$ ipython --no-banner

In [1]: import numpy as np

In [2]: np.set_printoptions(precision=2, suppress=True, linewidth=120)

In [3]: feats = np.loadtxt("case0.csv", delimiter=",")

In [4]: feats
Out[4]: 
array([[-0.73,  0.32, -0.6 ],
       [-0.33, -0.94, -0.1 ],
       [-0.6 ,  0.13,  0.79]])

In [5]: hat = np.triu(np.array([[6, -3, 4], [5, -1, -3], [-5, -9, -3]]), 1) + np.eye(3)

In [6]: out = hat @ feats @ np.linalg.inv(hat)

In [7]: hat @ feats - feats @ hat
Out[7]: 
array([[-1.39,  1.13,  7.36],
       [ 1.79, -1.38, -3.86],
       [ 0.  , -1.79,  2.77]])

In [8]: np.round(np.linalg.det(out), 2)
Out[8]: np.float64(1.0)

In [9]: out
Out[9]: 
array([[-2.12, -2.73,  3.18],
       [ 1.46,  3.06,  0.87],
       [-0.6 , -1.67, -1.82]])

In [10]: x0 = np.array([-1, 0, 1])

In [11]: (out * x0).sum(axis=1)
Out[11]: array([ 5.3 , -0.59, -1.22])

In [12]: np.einsum("ij,j->i", out, x0)
Out[12]: array([ 5.3 , -0.59, -1.22])

In [13]: out @ (2 * x0)
Out[13]: array([10.6 , -1.18, -2.44])

In [14]: out @ np.ones(3)
Out[14]: array([-1.68,  5.39, -4.08])

In [15]: out @ np.eye(3)[2]
Out[15]: array([ 3.18,  0.87, -1.82])

In [16]: out * x0
Out[16]: 
array([[ 2.12, -0.  ,  3.18],
       [-1.46,  0.  ,  0.87],
       [ 0.6 , -0.  , -1.82]])

In [17]: x0 = np.array([-5, 0, -3])

In [18]: target = feats @ x0

In [19]: target
Out[19]: array([5.46, 1.96, 0.61])

In [20]: np.round(np.linalg.solve(feats, target + feats[:, 0]), 2) + 0
Out[20]: array([-4.,  0., -3.])

In [21]: np.round(np.linalg.solve(feats, target), 2) + 0
Out[21]: array([-5.,  0., -3.])

In [22]: np.round(np.linalg.solve(feats, 2 * target), 2) + 0
Out[22]: array([-10.,   0.,  -6.])

In [23]: np.round(np.linalg.solve(feats.T, feats[2]), 2) + 0
Out[23]: array([0., 0., 1.])

In [24]: rng = np.random.default_rng(5411)

In [25]: labels = rng.permutation(3)

In [26]: out = feats[:, labels] * rng.choice([-1, 1], 3)

In [27]: out
Out[27]: 
array([[ 0.32,  0.73, -0.6 ],
       [-0.94,  0.33, -0.1 ],
       [ 0.13,  0.6 ,  0.79]])

In [28]: Uu, _, Vh = np.linalg.svd(feats.T @ out)

In [29]: np.round(np.linalg.lstsq(feats, out)[0], 2) + 0
Out[29]: 
array([[ 0., -1.,  0.],
       [ 1.,  0.,  0.],
       [ 0.,  0.,  1.]])

In [30]: print(np.round(Uu @ Vh, 2) + 0)
[[ 0. -1.  0.]
 [ 1.  0.  0.]
 [ 0.  0.  1.]]

In [31]: labels
Out[31]: array([1, 0, 2])

In [32]: mat = np.loadtxt("m.csv", delimiter=",")

In [33]: mat
Out[33]: 
array([[12., -9.,  0., -6.,  3., -9.,  0.,  3., -3., -6.],
       [-9., 12.,  0.,  6., -3.,  9.,  0., -3.,  3.,  6.],
       [ 0.,  0.,  3.,  0.,  0.,  0.,  0.,  0.,  0.,  0.],
       [-6.,  6.,  0.,  7., -2.,  6.,  0., -2.,  2.,  4.],
       [ 3., -3.,  0., -2.,  4., -3.,  0.,  1., -1., -2.],
       [-9.,  9.,  0.,  6., -3., 12.,  0., -3.,  3.,  6.],
       [ 0.,  0.,  0.,  0.,  0.,  0.,  3.,  0.,  0.,  0.],
       [ 3., -3.,  0., -2.,  1., -3.,  0.,  4., -1., -2.],
       [-3.,  3.,  0.,  2., -1.,  3.,  0., -1.,  4.,  2.],
       [-6.,  6.,  0.,  4., -2.,  6.,  0., -2.,  2.,  7.]])

In [34]: Uu, sigma, Vh = np.linalg.svd(mat)

In [35]: sigma
Out[35]: array([41.,  3.,  3.,  3.,  3.,  3.,  3.,  3.,  3.,  3.])

In [36]: np.argmax(sigma[:-1] / (sigma[1:] + 1e-6)) + 1
Out[36]: np.int64(1)

In [37]: out = Uu[:, :1] @ np.diag(sigma[:1]) @ Vh[:1]

In [38]: np.abs(mat - out).max()
Out[38]: np.float64(3.0)

In [39]: round(float(np.linalg.norm(mat - out, 2)), 2), round(sigma[1], 2)
Out[39]: (3.0, np.float64(3.0))

In [40]: round(np.linalg.norm(mat - out) / np.linalg.norm(mat), 2)
Out[40]: np.float64(0.21)

In [41]: out
Out[41]: 
array([[ 9.71, -9.71,  0.  , -6.47,  3.24, -9.71,  0.  ,  3.24, -3.24, -6.47],
       [-9.71,  9.71,  0.  ,  6.47, -3.24,  9.71,  0.  , -3.24,  3.24,  6.47],
       [ 0.  ,  0.  ,  0.  ,  0.  ,  0.  ,  0.  ,  0.  ,  0.  ,  0.  ,  0.  ],
       [-6.47,  6.47,  0.  ,  4.32, -2.16,  6.47,  0.  , -2.16,  2.16,  4.32],
       [ 3.24, -3.24,  0.  , -2.16,  1.08, -3.24,  0.  ,  1.08, -1.08, -2.16],
       [-9.71,  9.71,  0.  ,  6.47, -3.24,  9.71,  0.  , -3.24,  3.24,  6.47],
       [ 0.  ,  0.  ,  0.  ,  0.  ,  0.  ,  0.  ,  0.  ,  0.  ,  0.  ,  0.  ],
       [ 3.24, -3.24,  0.  , -2.16,  1.08, -3.24,  0.  ,  1.08, -1.08, -2.16],
       [-3.24,  3.24,  0.  ,  2.16, -1.08,  3.24,  0.  , -1.08,  1.08,  2.16],
       [-6.47,  6.47,  0.  ,  4.32, -2.16,  6.47,  0.  , -2.16,  2.16,  4.32]])

In [42]: x0 = np.ones(10)

In [43]: for _ in range(7):
    ...:     x0 = mat @ x0
    ...:     x0 /= np.linalg.norm(x0)
    ...:     print(round(x0 @ mat @ x0, 2))
    ...: 
39.15
40.99
41.0
41.0
41.0
41.0
41.0

In [44]: print(np.round(np.linalg.eigvalsh(mat)[-1], 2))
41.0

In [45]: out = mat[0, 0] * mat[1:] - np.outer(mat[1:, 0], mat[0])

In [46]: out
Out[46]: 
array([[ 0., 63.,  0., 18., -9., 27.,  0., -9.,  9., 18.],
       [ 0.,  0., 36.,  0.,  0.,  0.,  0.,  0.,  0.,  0.],
       [ 0., 18.,  0., 48., -6., 18.,  0., -6.,  6., 12.],
       [ 0., -9.,  0., -6., 39., -9.,  0.,  3., -3., -6.],
       [ 0., 27.,  0., 18., -9., 63.,  0., -9.,  9., 18.],
       [ 0.,  0.,  0.,  0.,  0.,  0., 36.,  0.,  0.,  0.],
       [ 0., -9.,  0., -6.,  3., -9.,  0., 39., -3., -6.],
       [ 0.,  9.,  0.,  6., -3.,  9.,  0., -3., 39.,  6.],
       [ 0., 18.,  0., 12., -6., 18.,  0., -6.,  6., 48.]])

In [47]: mat[:, 0] / mat[0, 0]
Out[47]: array([ 1.  , -0.75,  0.  , -0.5 ,  0.25, -0.75,  0.  ,  0.25, -0.25, -0.5 ])

In [48]: print(np.flatnonzero(~out.round(6).any(axis=1)))
[]

In [49]: [round(float(x), 2) for x in np.linalg.svd(mat, compute_uv=False)[:3]]
Out[49]: [41.0, 3.0, 3.0]

In [50]: np.round(np.abs(np.linalg.svd(mat)[2][-1]), 2) + 0
Out[50]: array([0.  , 0.  , 0.98, 0.  , 0.11, 0.11, 0.  , 0.11, 0.11, 0.  ])

In [51]: np.round(np.linalg.norm(mat, 2) / np.linalg.norm(mat), 2)
Out[51]: np.float64(0.98)

In [52]: np.argsort(-np.linalg.norm(mat, axis=0).round(6), kind="stable")[:3]
Out[52]: array([0, 1, 5])

In [53]: m1 = np.tril(np.array([[5, 0, 0, 0, 1, 1, 5],
    ...:     [3, 2, 0, 2, 2, 2, 4],
    ...:     [5, 1, 2, 5, 4, 2, 3],
    ...:     [3, 3, 3, 1, 1, 2, 2],
    ...:     [0, 4, 1, 1, 1, 5, 4],
    ...:     [4, 4, 4, 2, 3, 5, 3],
    ...:     [3, 2, 2, 0, 1, 0, 5]]), -1) + np.eye(7, dtype=int)

In [54]: m1
Out[54]: 
array([[1, 0, 0, 0, 0, 0, 0],
       [3, 1, 0, 0, 0, 0, 0],
       [5, 1, 1, 0, 0, 0, 0],
       [3, 3, 3, 1, 0, 0, 0],
       [0, 4, 1, 1, 1, 0, 0],
       [4, 4, 4, 2, 3, 1, 0],
       [3, 2, 2, 0, 1, 0, 1]])

In [55]: Uu, sigma, Vh = np.linalg.svd(m1)

In [56]: np.argmax(sigma[:-1] / (sigma[1:] + 1e-6)) + 1
Out[56]: np.int64(5)

In [57]: sigma
Out[57]: array([11.63,  4.71,  2.16,  1.56,  1.19,  0.09,  0.05])

In [58]: out = Uu[:, :5] @ np.diag(sigma[:5]) @ Vh[:5]

In [59]: round(np.linalg.norm(m1 - out) / np.linalg.norm(m1), 2)
Out[59]: np.float64(0.01)

In [60]: np.linalg.matrix_rank(out)
Out[60]: np.int64(5)

In [61]: out.round(2) + 0
Out[61]: 
array([[ 1.  ,  0.01,  0.01, -0.04,  0.  ,  0.02, -0.03],
       [ 3.  ,  1.  ,  0.01, -0.03,  0.02, -0.04, -0.04],
       [ 5.  ,  1.  ,  0.99,  0.03, -0.02,  0.03,  0.04],
       [ 3.  ,  3.  ,  3.  ,  0.99,  0.  , -0.01, -0.01],
       [ 0.  ,  4.  ,  1.  ,  1.01,  0.99,  0.01,  0.01],
       [ 4.  ,  4.  ,  4.  ,  2.  ,  3.  ,  1.  ,  0.  ],
       [ 3.  ,  2.  ,  2.  ,  0.  ,  1.  ,  0.  ,  1.  ]])

In [62]: out = m1 + rng.integers(-2, 3, (7, 5)) @ rng.integers(-2, 3, (5, 7))

In [63]: print(out)
[[ 1 -1 -2 -7  1 -2 -2]
 [-3  0  1 -5 -4 -3  0]
 [ 9  5  2  5  2  2  2]
 [ 1 10  4  4 -2 -3  0]
 [ 4  5  1  6  2  3 -2]
 [ 4  3  6 -3  0  3 -2]
 [15  8  1  9  5  6 -5]]

In [64]: np.linalg.matrix_rank(out - m1, tol=1e-8)
Out[64]: np.int64(5)

In [65]: np.round(np.linalg.svd(out - m1, compute_uv=False), 2) + 0
Out[65]: array([23.5 , 10.3 ,  7.2 ,  5.3 ,  3.41,  0.  ,  0.  ])

In [66]: [int(np.linalg.matrix_rank(np.linalg.matrix_power(m1, p))) for p in range(1, 8)]
Out[66]: [7, 7, 7, 7, 7, 7, 7]

In [67]: np.prod(np.diag(m1)), np.round(np.linalg.det(m1), 2)
Out[67]: (np.int64(1), np.float64(1.0))

In [68]: np.linalg.matrix_rank(m1 - m1[0, 0] * np.eye(7))
Out[68]: np.int64(5)

In [69]: np.sort(np.linalg.eigvals(m1))
Out[69]: array([1., 1., 1., 1., 1., 1., 1.])

In [70]: X = -2 * np.eye(9) + np.ones((9, 9))

In [71]: X
Out[71]: 
array([[-1.,  1.,  1.,  1.,  1.,  1.,  1.,  1.,  1.],
       [ 1., -1.,  1.,  1.,  1.,  1.,  1.,  1.,  1.],
       [ 1.,  1., -1.,  1.,  1.,  1.,  1.,  1.,  1.],
       [ 1.,  1.,  1., -1.,  1.,  1.,  1.,  1.,  1.],
       [ 1.,  1.,  1.,  1., -1.,  1.,  1.,  1.,  1.],
       [ 1.,  1.,  1.,  1.,  1., -1.,  1.,  1.,  1.],
       [ 1.,  1.,  1.,  1.,  1.,  1., -1.,  1.,  1.],
       [ 1.,  1.,  1.,  1.,  1.,  1.,  1., -1.,  1.],
       [ 1.,  1.,  1.,  1.,  1.,  1.,  1.,  1., -1.]])

In [72]: np.sort(np.abs(np.fft.fft(X[0]))), np.sort(np.linalg.svd(X, compute_uv=False))
Out[72]: 
(array([2., 2., 2., 2., 2., 2., 2., 2., 7.]),
 array([2., 2., 2., 2., 2., 2., 2., 2., 7.]))

In [73]: print(np.fft.fft(X[0]))
[ 7.+0.j -2.+0.j -2.+0.j -2.+0.j -2.+0.j -2.+0.j -2.+0.j -2.+0.j -2.+0.j]

In [74]: print(X @ np.ones(9))
[7. 7. 7. 7. 7. 7. 7. 7. 7.]

In [75]: vals, vecs = np.linalg.eigvalsh(mat)
Traceback (most recent call last):
  Cell In[75], line 1
    vals, vecs = np.linalg.eigvalsh(mat)
ValueError: too many values to unpack (expected 2)


In [76]: vals, vecs = np.linalg.eigh(mat)

In [77]: print(np.linalg.eigvalsh(mat + -1 * np.eye(10)))
[ 2.  2.  2.  2.  2.  2.  2.  2.  2. 40.]

In [78]: np.abs(vecs[:, -1]).round(6).argmax()
Out[78]: np.int64(0)

In [79]: vals
Out[79]: array([ 3.,  3.,  3.,  3.,  3.,  3.,  3.,  3.,  3., 41.])

In [80]: np.abs(vecs[:, -1])
Out[80]: array([0.49, 0.49, 0.  , 0.32, 0.16, 0.49, 0.  , 0.16, 0.16, 0.32])

In [81]: np.round(vecs.T @ vecs, 2) + 0
Out[81]: 
array([[1., 0., 0., 0., 0., 0., 0., 0., 0., 0.],
       [0., 1., 0., 0., 0., 0., 0., 0., 0., 0.],
       [0., 0., 1., 0., 0., 0., 0., 0., 0., 0.],
       [0., 0., 0., 1., 0., 0., 0., 0., 0., 0.],
       [0., 0., 0., 0., 1., 0., 0., 0., 0., 0.],
       [0., 0., 0., 0., 0., 1., 0., 0., 0., 0.],
       [0., 0., 0., 0., 0., 0., 1., 0., 0., 0.],
       [0., 0., 0., 0., 0., 0., 0., 1., 0., 0.],
       [0., 0., 0., 0., 0., 0., 0., 0., 1., 0.],
       [0., 0., 0., 0., 0., 0., 0., 0., 0., 1.]])

In [82]: print(np.round(vecs.T @ mat @ vecs, 2) + 0)
[[ 3.  0.  0.  0.  0.  0.  0.  0.  0.  0.]
 [ 0.  3.  0.  0.  0.  0.  0.  0.  0.  0.]
 [ 0.  0.  3.  0.  0.  0.  0.  0.  0.  0.]
 [ 0.  0.  0.  3.  0.  0.  0.  0.  0.  0.]
 [ 0.  0.  0.  0.  3.  0.  0.  0.  0.  0.]
 [ 0.  0.  0.  0.  0.  3.  0.  0.  0.  0.]
 [ 0.  0.  0.  0.  0.  0.  3.  0.  0.  0.]
 [ 0.  0.  0.  0.  0.  0.  0.  3.  0.  0.]
 [ 0.  0.  0.  0.  0.  0.  0.  0.  3.  0.]
 [ 0.  0.  0.  0.  0.  0.  0.  0.  0. 41.]]

In [83]: np.linalg.svd(mat, compute_uv=False)
Out[83]: array([41.,  3.,  3.,  3.,  3.,  3.,  3.,  3.,  3.,  3.])

In [84]: np.round(vecs @ np.diag(vals) @ vecs.T, 2) + 0
Out[84]: 
array([[12., -9.,  0., -6.,  3., -9.,  0.,  3., -3., -6.],
       [-9., 12.,  0.,  6., -3.,  9.,  0., -3.,  3.,  6.],
       [ 0.,  0.,  3.,  0.,  0.,  0.,  0.,  0.,  0.,  0.],
       [-6.,  6.,  0.,  7., -2.,  6.,  0., -2.,  2.,  4.],
       [ 3., -3.,  0., -2.,  4., -3.,  0.,  1., -1., -2.],
       [-9.,  9.,  0.,  6., -3., 12.,  0., -3.,  3.,  6.],
       [ 0.,  0.,  0.,  0.,  0.,  0.,  3.,  0.,  0.,  0.],
       [ 3., -3.,  0., -2.,  1., -3.,  0.,  4., -1., -2.],
       [-3.,  3.,  0.,  2., -1.,  3.,  0., -1.,  4.,  2.],
       [-6.,  6.,  0.,  4., -2.,  6.,  0., -2.,  2.,  7.]])
